% python3 -q
>>> import numpy as np
>>> np.set_printoptions(precision=2, suppress=True, linewidth=160, floatmode="fixed")
>>> def rnd(a):
...     return np.round(a, 2) + 0
... 
>>> W0 = np.array([[-7.0, -5.0, 3.0, -1.0],
...     [6.0, 6.0, -2.0, 0.0],
...     [0.0, 0.0, 2.0, 0.0],
...     [24.0, 12.0, -8.0, 6.0]])
>>> U, s, Vh = np.linalg.svd(W0)
>>> np.argmax(s[:-1] / (s[1:] + 1e-6)) + 1
np.int64(3)
>>> B = U[:, :3] @ np.diag(s[:3]) @ Vh[:3]
>>> rnd(np.linalg.norm(W0 - B) / np.linalg.norm(W0))
np.float64(0.0)
>>> rnd(np.abs(W0 - B).max())
np.float64(0.0)
>>> print(np.linalg.matrix_rank(B))
3
>>> np.linalg.matrix_rank(W0, rtol=0.05)
np.int64(3)
>>> rnd(B)
array([[-7.00, -5.00,  3.00, -1.00],
       [ 6.00,  6.00, -2.00,  0.00],
       [ 0.00,  0.00,  2.00,  0.00],
       [24.00, 12.00, -8.00,  6.00]])
>>> t3 = np.stack([W0, 2 * W0, W0[::-1]])
>>> t3.shape
(3, 4, 4)
>>> (t3 @ W0.T).shape
(3, 4, 4)
>>> print(np.einsum("bij,cij->bc", t3, t3))
[[  984.00  1968.00  -524.00]
 [ 1968.00  3936.00 -1048.00]
 [ -524.00 -1048.00   984.00]]
>>> F = np.load("block10.npy")
>>> F
array([[13,  1,  8, -4,  6,  7],
       [ 1,  4,  2, -2, -1,  1],
       [ 8,  2,  8,  0,  0,  6],
       [-4, -2,  0, 11, -4, -1],
       [ 6, -1,  0, -4,  9,  3],
       [ 7,  1,  6, -1,  3,  7]])
>>> np.allclose(F[:-1].T @ np.linalg.lstsq(F[:-1].T, F[-1])[0], F[-1])
True
>>> np.unique(F.round(6), axis=0).shape
(6, 6)
>>> rnd(np.trace(np.linalg.pinv(F) @ F))
np.float64(5.0)
>>> rnd(F @ np.linalg.pinv(F) @ F)
array([[13.00,  1.00,  8.00, -4.00,  6.00,  7.00],
       [ 1.00,  4.00,  2.00, -2.00, -1.00,  1.00],
       [ 8.00,  2.00,  8.00,  0.00,  0.00,  6.00],
       [-4.00, -2.00,  0.00, 11.00, -4.00, -1.00],
       [ 6.00, -1.00,  0.00, -4.00,  9.00,  3.00],
       [ 7.00,  1.00,  6.00, -1.00,  3.00,  7.00]])
>>> data = np.load("m.npy")
>>> data
array([[ -0.20,  -2.10,   1.32,   0.60,  -1.49,   0.31],
       [ -1.58, -16.79,  10.41,   4.82, -12.03,   2.41],
       [ -0.98, -10.51,   6.49,   3.00,  -7.49,   1.53],
       [  0.59,   6.29,  -3.91,  -1.81,   4.52,  -0.92],
       [ -1.57, -16.85,  10.37,   4.79, -12.01,   2.40],
       [  0.20,   2.11,  -1.32,  -0.63,   1.47,  -0.31],
       [ -0.38,  -4.20,   2.60,   1.21,  -3.01,   0.61],
       [  1.80,  18.92, -11.69,  -5.40,  13.51,  -2.68],
       [ -0.60,  -6.31,   3.90,   1.82,  -4.51,   0.89],
       [ -0.80,  -8.41,   5.23,   2.38,  -6.04,   1.21],
       [  1.86,  18.90, -11.67,  -5.39,  13.50,  -2.72],
       [  1.82,  18.90, -11.67,  -5.39,  13.46,  -2.71],
       [ -0.36,  -4.19,   2.63,   1.18,  -2.98,   0.57],
       [  0.23,   2.12,  -1.31,  -0.57,   1.51,  -0.26],
       [  1.41,  14.72,  -9.12,  -4.22,  10.49,  -2.12],
       [  0.02,   0.00,   0.03,   0.03,  -0.01,  -0.02],
       [ -0.81,  -8.39,   5.23,   2.42,  -6.03,   1.19],
       [ -0.41,  -4.22,   2.57,   1.22,  -2.95,   0.59],
       [ -0.03,  -0.02,  -0.01,  -0.02,   0.03,   0.01],
       [  1.56,  16.81, -10.37,  -4.82,  11.99,  -2.41],
       [ -0.60,  -6.32,   3.91,   1.81,  -4.50,   0.89],
       [  0.59,   6.31,  -3.91,  -1.82,   4.51,  -0.88],
       [  0.58,   6.32,  -3.90,  -1.79,   4.48,  -0.90],
       [  0.04,   0.04,   0.02,  -0.02,  -0.01,   0.00],
       [  0.00,   0.01,  -0.01,   0.01,   0.03,   0.02],
       [  0.39,   4.19,  -2.63,  -1.17,   3.02,  -0.62],
       [ -0.41,  -4.20,   2.57,   1.17,  -3.02,   0.59],
       [  0.57,   6.30,  -3.90,  -1.80,   4.54,  -0.91],
       [ -0.78,  -8.38,   5.15,   2.42,  -6.01,   1.22],
       [ -1.03, -10.47,   6.51,   2.98,  -7.51,   1.51],
       [  0.60,   6.26,  -3.89,  -1.80,   4.48,  -0.92]])
>>> hat = data @ np.linalg.solve(data.T @ data, data.T)
>>> print(rnd(hat @ data[:, 0]))
[-0.20 -1.58 -0.98  0.59 -1.57  0.20 -0.38  1.80 -0.60 -0.80  1.86  1.82 -0.36  0.23  1.41  0.02 -0.81 -0.41 -0.03  1.56 -0.60  0.59  0.58  0.04  0.00  0.39
 -0.41  0.57 -0.78 -1.03  0.60]
>>> rnd(np.linalg.eigvalsh(hat))
array([0.00, 0.00, 0.00, 0.00, 0.00, 0.00, 0.00, 0.00, 0.00, 0.00, 0.00, 0.00, 0.00, 0.00, 0.00, 0.00, 0.00, 0.00, 0.00, 0.00, 0.00, 0.00, 0.00, 0.00, 0.00,
       1.00, 1.00, 1.00, 1.00, 1.00, 1.00])
